$ ipython --no-banner

In [1]: import numpy as np

In [2]: import numpy.linalg as la

In [3]: np.set_printoptions(suppress=True, linewidth=120)

In [4]: def rnd(a):
   ...:     return np.round(a, 2) + 0
   ...: 

In [5]: M = np.loadtxt("layer3.csv", delimiter=",")

In [6]: M
Out[6]: 
array([[ -1.96,   0.09,  -2.4 ,   4.26,   0.03,  -0.11,  -5.85,   2.01],
       [ 10.98,  -9.59,   0.65,   6.47,  -5.61,   2.87,  -4.19, -13.11],
       [  5.14,   2.14,  -5.99,  11.57,  -1.25,   6.84,  -2.62,  -9.99],
       [ -4.19,  -0.34,  -5.42,  11.15,   1.04,   0.69, -16.05,   2.98],
       [  3.38,   0.26,  -4.03,   9.07,  -1.29,   3.85,  -5.45,  -5.77],
       [  6.61,  -1.93,  -1.08,   6.14,   0.33,   2.87,  -1.81, -10.87],
       [  0.06,   0.53,  -6.7 ,  12.03,  -4.77,   5.96,  -7.66,  -1.53],
       [ -5.89,   5.64,  -7.91,  12.44,   1.71,   2.41, -10.73,   3.61],
       [  4.88,  -8.27,   2.92,   0.9 ,  -1.69,  -1.62,  -6.24,  -5.16]])

In [7]: vec = np.array([1, 3, 2, 2, 1, 3, 3, 2])

In [8]: rnd(M @ (2 * vec))
Out[8]: array([-23.6 , -78.68,  28.3 , -65.66,  -6.78, -14.58,  -1.24,   8.12, -95.76])

In [9]: M @ np.eye(8)[5]
Out[9]: array([-0.11,  2.87,  6.84,  0.69,  3.85,  2.87,  5.96,  2.41, -1.62])

In [10]: rnd(M @ np.ones(8))
Out[10]: array([ -3.93, -11.53,   5.84, -10.14,   0.02,   0.26,  -2.08,   1.28, -14.28])

In [11]: rnd(M @ vec)
Out[11]: array([-11.8 , -39.34,  14.15, -32.83,  -3.39,  -7.29,  -0.62,   4.06, -47.88])

In [12]: np.sign((M @ vec).round(6))
Out[12]: array([-1., -1.,  1., -1., -1., -1., -1.,  1., -1.])

In [13]: rnd((M * vec).sum(axis=1))
Out[13]: array([-11.8 , -39.34,  14.15, -32.83,  -3.39,  -7.29,  -0.62,   4.06, -47.88])

In [14]: hat = M @ la.solve(M.T @ M, M.T)

In [15]: rnd(np.trace(hat))
Out[15]: np.float64(8.0)

In [16]: rnd(la.eigvalsh(hat))
Out[16]: array([0., 1., 1., 1., 1., 1., 1., 1., 1.])

In [17]: rnd(hat @ M[:, 6])
Out[17]: array([ -5.85,  -4.19,  -2.62, -16.05,  -5.45,  -1.81,  -7.66, -10.73,  -6.24])

In [18]: data = np.load("arr.npy")

In [19]: rnd(data)
Out[19]: 
array([[ 0.36, -0.2 ,  0.44],
       [-0.2 ,  0.11, -0.24],
       [ 0.44, -0.24,  0.53]])

In [20]: # a projection of rank 1

In [21]: U, sig, Vh = la.svd(data)

In [22]: np.argmax(sig[:-1] / (sig[1:] + 1e-6)) + 1
Out[22]: np.int64(1)

In [23]: A2 = U[:, :1] @ np.diag(sig[:1]) @ Vh[:1]

In [24]: rnd(la.norm(data - A2) / la.norm(data))
Out[24]: np.float64(0.0)

In [25]: rnd(la.norm(data - A2, 2)), rnd(sig[1])
Out[25]: (np.float64(0.0), np.float64(0.0))

In [26]: rnd(np.abs(data - A2).max())
Out[26]: np.float64(0.0)

In [27]: W0 = np.load("case11.npy")

In [28]: W0
Out[28]: 
array([[-0.8 ,  0.2 , -1.4 , -0.8 , -0.4 , -0.19],
       [-0.6 ,  1.7 ,  1.9 ,  0.6 , -0.6 , -1.67],
       [ 2.  ,  0.4 ,  0.7 , -0.2 ,  1.1 , -0.39],
       [-1.6 ,  0.5 , -1.4 , -1.2 , -0.6 , -0.52],
       [-0.4 , -0.3 ,  0.7 ,  0.3 ,  0.  ,  0.29],
       [ 0.  , -1.5 , -0.2 ,  0.8 ,  0.6 ,  1.53],
       [-1.6 , -0.1 ,  1.  ,  0.2 , -0.7 ,  0.11],
       [-1.1 ,  0.5 ,  0.3 ,  0.8 ,  0.3 , -0.49],
       [ 0.  , -0.2 , -2.1 ,  0.1 ,  1.2 ,  0.18],
       [-1.5 , -0.2 ,  1.3 ,  0.8 ,  0.9 ,  0.22],
       [-0.7 , -0.9 , -0.8 ,  0.1 , -1.  ,  0.89],
       [-1.6 ,  0.9 ,  1.4 ,  0.4 , -0.6 , -0.89],
       [-0.2 , -1.1 ,  0.4 , -0.4 ,  0.7 ,  1.08],
       [-1.2 , -1.3 ,  0.8 , -1.  ,  0.3 ,  1.29],
       [-0.3 , -1.1 , -1.  ,  0.7 , -0.4 ,  1.13],
       [-0.3 , -0.6 , -3.3 ,  2.6 , -0.2 ,  0.61],
       [-0.1 , -0.1 ,  0.3 ,  0.1 ,  0.8 ,  0.05],
       [-0.1 ,  2.1 , -1.4 , -0.5 , -1.2 , -2.08],
       [ 0.9 , -2.3 ,  0.1 ,  0.8 , -0.5 ,  2.29],
       [ 0.4 , -0.8 , -1.  , -0.3 , -1.1 ,  0.82],
       [-1.3 , -0.1 , -1.4 ,  1.1 ,  1.  ,  0.11],
       [ 1.5 , -0.4 , -0.2 , -0.6 , -0.8 ,  0.4 ],
       [-1.1 ,  1.  , -0.6 , -0.4 , -1.5 , -1.01],
       [-0.4 , -0.5 , -0.1 ,  1.7 , -0.2 ,  0.51],
       [ 2.  , -1.2 , -0.3 ,  0.5 , -0.4 ,  1.2 ],
       [ 1.3 , -1.7 , -0.7 , -0.2 ,  0.6 ,  1.7 ],
       [ 0.8 , -0.4 , -0.2 ,  0.5 ,  0.6 ,  0.42],
       [ 0.4 , -0.4 ,  0.5 , -0.7 , -1.  ,  0.41]])

In [29]: basis = W0[[17, 0]].astype(float)

In [30]: for _ in range(6):
    ...:     z = la.norm(W0[:, None] - basis, axis=-1).argmin(axis=1)
    ...:     basis = np.array([W0[z == j].mean(axis=0) for j in range(2)])
    ...: 

In [31]: z
Out[31]: array([0, 0, 1, 0, 1, 1, 0, 0, 1, 1, 1, 0, 1, 1, 1, 1, 1, 0, 1, 1, 1, 1, 0, 1, 1, 1, 1, 1])

In [32]: np.abs(basis[1] - basis[0]).argmax()
Out[32]: np.int64(1)

In [33]: rng = np.random.default_rng(645906)

In [34]: z = rng.integers(0, 2, 8)

In [35]: J = np.array([[3, -2, 1, 2, 1, 0, 1, 2],
    ...:     [0, 1, 2, -2, 3, -3, -1, 2],
    ...:     [0, 3, 1, -1, 1, -1, -3, -3],
    ...:     [-2, -3, 3, -2, 0, -1, -3, 0],
    ...:     [1, 2, -2, 3, 2, 2, -2, 3],
    ...:     [-3, -3, 1, 0, 1, 2, 2, 3],
    ...:     [-1, -2, -1, 2, 3, 2, -1, -2],
    ...:     [2, -1, -1, 3, -1, 2, -2, 3]]) * (z[:, None] == z)

In [36]: J
Out[36]: 
array([[ 3,  0,  1,  2,  1,  0,  0,  2],
       [ 0,  1,  0,  0,  0,  0, -1,  0],
       [ 0,  0,  1, -1,  1, -1,  0, -3],
       [-2,  0,  3, -2,  0, -1,  0,  0],
       [ 1,  0, -2,  3,  2,  2,  0,  3],
       [-3,  0,  1,  0,  1,  2,  0,  3],
       [ 0, -2,  0,  0,  0,  0, -1,  0],
       [ 2,  0, -1,  3, -1,  2,  0,  3]])

In [37]: ev, vecs = la.eigh(data)

In [38]: vec = np.array([5, 4, 0])

In [39]: (np.sign(vecs[:, -1].round(6)) == np.sign(vecs[0, -1].round(6))).astype(int)
Out[39]: array([1, 0, 1])

In [40]: rnd(np.abs(data).sum(axis=1).max()), np.abs(ev).max()
Out[40]: (np.float64(1.21), np.float64(1.0))

In [41]: rnd(vecs * np.maximum(ev, 0) @ vecs.T)
Out[41]: 
array([[ 0.36, -0.2 ,  0.44],
       [-0.2 ,  0.11, -0.24],
       [ 0.44, -0.24,  0.53]])

In [42]: rnd(vecs * np.abs(ev) @ vecs.T)
Out[42]: 
array([[ 0.36, -0.2 ,  0.44],
       [-0.2 ,  0.11, -0.24],
       [ 0.44, -0.24,  0.53]])

In [43]: rnd(vec @ data @ vec / (vec @ vec)), rnd(ev[0]), ev[-1]
Out[43]: (np.float64(0.07), np.float64(0.0), np.float64(1.0))

In [44]: vec = np.array([1, 2, 0, 0, 2, 2, 0, 2])

In [45]: rhs = J @ vec

In [46]: rhs
Out[46]: array([ 9,  2, -6, -4, 15,  9, -4, 10])

In [47]: rnd(la.solve(J.T, J[3]))
Out[47]: array([0., 0., 0., 1., 0., 0., 0., 0.])

In [48]: rnd(la.solve(J, J[:, 4]))
Out[48]: array([0., 0., 0., 0., 1., 0., 0., 0.])

In [49]: rnd(la.solve(J, rhs))
Out[49]: array([1., 2., 0., 0., 2., 2., 0., 2.])

In [50]: rnd(la.solve(J, 3 * rhs))
Out[50]: array([3., 6., 0., 0., 6., 6., 0., 6.])

In [51]: vec = np.array([-4, 4, -7, 9, 8, 0, -6, -4])

In [52]: rhs = J @ vec

In [53]: b, lr = np.zeros(8), 1 / la.norm(J, 2) ** 2

In [54]: for i in range(5):
    ...:     b -= lr * J.T @ (J @ b - rhs)
    ...:     if i % 1 == 0: print(i, round(la.norm(J @ b - rhs), 2))
    ...: 
0 34.32
1 30.58
2 27.46
3 24.79
4 22.48

In [55]: rnd(b)
Out[55]: array([ 0.75,  0.76, -4.81,  2.79,  3.21,  2.02, -0.48, -0.31])

In [56]: E = np.load("w.npy")

In [57]: rnd(E)
Out[57]: 
array([[-1.96, -1.04,  0.02,  0.62,  0.52, -0.47, -1.68,  0.63],
       [ 0.88,  1.53,  1.36,  0.06, -1.29,  1.44,  0.12,  0.54],
       [ 0.71,  1.49,  1.43,  0.13, -1.29,  1.46, -0.06,  0.63],
       [ 0.73,  1.5 ,  1.42,  0.12, -1.29,  1.46, -0.05,  0.63],
       [ 1.78,  1.4 ,  0.57, -0.42, -0.93,  0.95,  1.25, -0.22],
       [ 0.59,  1.46,  1.47,  0.18, -1.29,  1.46, -0.19,  0.7 ],
       [-1.9 , -1.25, -0.3 ,  0.53,  0.75, -0.74, -1.48,  0.42],
       [ 0.05,  1.25,  1.57,  0.37, -1.22,  1.42, -0.7 ,  0.93],
       [-0.7 ,  0.79,  1.5 ,  0.59, -0.96,  1.17, -1.3 ,  1.12],
       [-1.82, -0.46,  0.67,  0.74, -0.02,  0.15, -1.87,  0.97],
       [-1.09, -1.56, -1.25,  0.03,  1.26, -1.39, -0.34, -0.41],
       [-1.44,  0.11,  1.14,  0.74, -0.48,  0.66, -1.76,  1.13],
       [-1.02, -1.55, -1.29,  0.  ,  1.27, -1.41, -0.26, -0.46]])

In [58]: # looks like rank 2

In [59]: rnd(E @ la.pinv(E) @ E)
Out[59]: 
array([[-1.96, -1.04,  0.02,  0.62,  0.52, -0.47, -1.68,  0.63],
       [ 0.88,  1.53,  1.36,  0.06, -1.29,  1.44,  0.12,  0.54],
       [ 0.71,  1.49,  1.43,  0.13, -1.29,  1.46, -0.06,  0.63],
       [ 0.73,  1.5 ,  1.42,  0.12, -1.29,  1.46, -0.05,  0.63],
       [ 1.78,  1.4 ,  0.57, -0.42, -0.93,  0.95,  1.25, -0.22],
       [ 0.59,  1.46,  1.47,  0.18, -1.29,  1.46, -0.19,  0.7 ],
       [-1.9 , -1.25, -0.3 ,  0.53,  0.75, -0.74, -1.48,  0.42],
       [ 0.05,  1.25,  1.57,  0.37, -1.22,  1.42, -0.7 ,  0.93],
       [-0.7 ,  0.79,  1.5 ,  0.59, -0.96,  1.17, -1.3 ,  1.12],
       [-1.82, -0.46,  0.67,  0.74, -0.02,  0.15, -1.87,  0.97],
       [-1.09, -1.56, -1.25,  0.03,  1.26, -1.39, -0.34, -0.41],
       [-1.44,  0.11,  1.14,  0.74, -0.48,  0.66, -1.76,  1.13],
       [-1.02, -1.55, -1.29,  0.  ,  1.27, -1.41, -0.26, -0.46]])
